$ python -q
>>> import numpy as np
>>> import numpy.linalg as la
>>> np.set_printoptions(suppress=True, linewidth=140)
>>> F = np.load("sample17.npy")
>>> F
array([[ 3,  4,  5,  6,  7,  8],
       [ 9, 10, 11, 12, 13, 14],
       [15, 16, 17, 18, 19, 20]])
>>> r = la.matrix_rank(F)
>>> r
np.int64(2)
>>> N = la.svd(F)[2][r:].T
>>> N.shape
(6, 4)
>>> np.round(N @ N.T, 2)
array([[ 0.48, -0.38, -0.24, -0.1 ,  0.05,  0.19],
       [-0.38,  0.7 , -0.21, -0.12, -0.04,  0.05],
       [-0.24, -0.21,  0.82, -0.15, -0.12, -0.1 ],
       [-0.1 , -0.12, -0.15,  0.82, -0.21, -0.24],
       [ 0.05, -0.04, -0.12, -0.21,  0.7 , -0.38],
       [ 0.19,  0.05, -0.1 , -0.24, -0.38,  0.48]])
>>> np.round(F @ N, 2) + 0
array([[0., 0., 0., 0.],
       [0., 0., 0., 0.],
       [0., 0., 0., 0.]])
>>> X = np.load("arr.npy")
>>> X
array([[ 3,  4,  5,  6,  7,  8],
       [ 9, 10, 11, 12, 13, 14]])
>>> W = np.array([[0, -1, 1, 2],
...     [-3, 0, 1, -3],
...     [-1, -1, 2, 2],
...     [3, 0, 2, -3],
...     [-2, -1, 2, 0],
...     [-3, 2, 2, -1]])
>>> beta = np.array([-2, 1, -1, -1])
>>> hid = np.maximum(X @ W + beta, 0)
>>> hid
array([[  0,   2,  58,   0],
       [  0,   0, 118,   0]])
>>> (hid > 0).astype(int)
array([[0, 1, 1, 0],
       [0, 0, 1, 0]])
>>> C = np.array([[0, -4], [-7, -1], [4, 2], [9, -6]])
>>> (hid @ C).round(6).argmax(axis=1)
array([0, 0])
>>> hid @ C
array([[218, 114],
       [472, 236]])
>>> Uu, sig, VT = la.svd(X, full_matrices=False)
>>> (sig > 1e-8).sum()
np.int64(2)
>>> np.allclose(Uu * sig @ VT, X)
True
>>> np.round(np.cumsum(sig ** 2) / np.sum(sig ** 2), 2)
array([1., 1.])
>>> np.round(np.abs(VT[0]), 2)
array([0.3 , 0.34, 0.38, 0.42, 0.47, 0.51])
>>> Uu.shape, sig.shape, VT.shape
((2, 2), (2,), (2, 6))
>>> np.round(VT @ VT.T, 2) + 0
array([[1., 0.],
       [0., 1.]])
>>> sig.round(2)
array([31.72,  1.94])
>>> np.round(Uu.T @ Uu, 2) + 0
array([[1., 0.],
       [0., 1.]])
>>> Uu, sig, VT = la.svd(X)
>>> np.argmax(sig[:-1] / (sig[1:] + 1e-6)) + 1
np.int64(1)
>>> sig.round(2)
array([31.72,  1.94])
>>> Y = Uu[:, :1] @ np.diag(sig[:1]) @ VT[:1]
>>> np.round(la.norm(X - Y, 2), 2), round(sig[1], 2)
(np.float64(1.94), np.float64(1.94))
>>> round(la.norm(X - Y) / la.norm(X), 2)
np.float64(0.06)
>>> la.matrix_rank(Y)
np.int64(1)
>>> round(np.abs(X - Y).max(), 2)
np.float64(1.15)
>>> A = np.loadtxt("data.csv", delimiter=",")
>>> A
array([[1., 0., 0.],
       [1., 1., 0.],
       [3., 3., 1.]])
>>> # triangular: eigenvalues sit on the diagonal
>>> rng = np.random.default_rng(33)
>>> labels = rng.permutation(3)
>>> Y = A[:, labels] * rng.choice([-1, 1], 3)
>>> Y
array([[1., 0., 0.],
       [1., 1., 0.],
       [3., 3., 1.]])
>>> Uu, _, VT = la.svd(A.T @ Y)
>>> np.round(la.lstsq(A, Y)[0], 2) + 0
array([[1., 0., 0.],
       [0., 1., 0.],
       [0., 0., 1.]])
>>> np.round(la.matrix_power(A - np.diag(np.diag(A)), 3), 2)
array([[0., 0., 0.],
       [0., 0., 0.],
       [0., 0., 0.]])
>>> la.matrix_rank(A - A[0, 0] * np.eye(3))
np.int64(2)
>>> np.round(np.sort(la.eigvals(A)), 2)
array([1., 1., 1.])
>>> r0 = np.array([-3, 0, 0])
>>> np.array([np.convolve(row, r0, "same") for row in A])
array([[ 0.,  0.,  0.],
       [-3.,  0.,  0.],
       [-9., -3.,  0.]])
>>> np.correlate(A[2], A[1], "full")
array([0., 3., 6., 4., 1.])
>>> np.cross(A[2, :3], A[1, :3])
array([-1.,  1.,  0.])
>>> P = np.triu(np.array([[0, -3, 0], [-2, -4, 0], [-1, 0, -1]]), 1) + np.eye(3)
>>> Y = P @ A @ la.inv(P)
>>> round(la.det(Y), 2)
np.float64(1.0)
>>> Y
array([[-2., -9.,  0.],
       [ 1.,  4.,  0.],
       [ 3., 12.,  1.]])
>>> la.matrix_rank(Y)
np.int64(3)
>>> np.round(np.poly(Y), 2)
array([ 1., -3.,  3., -1.])
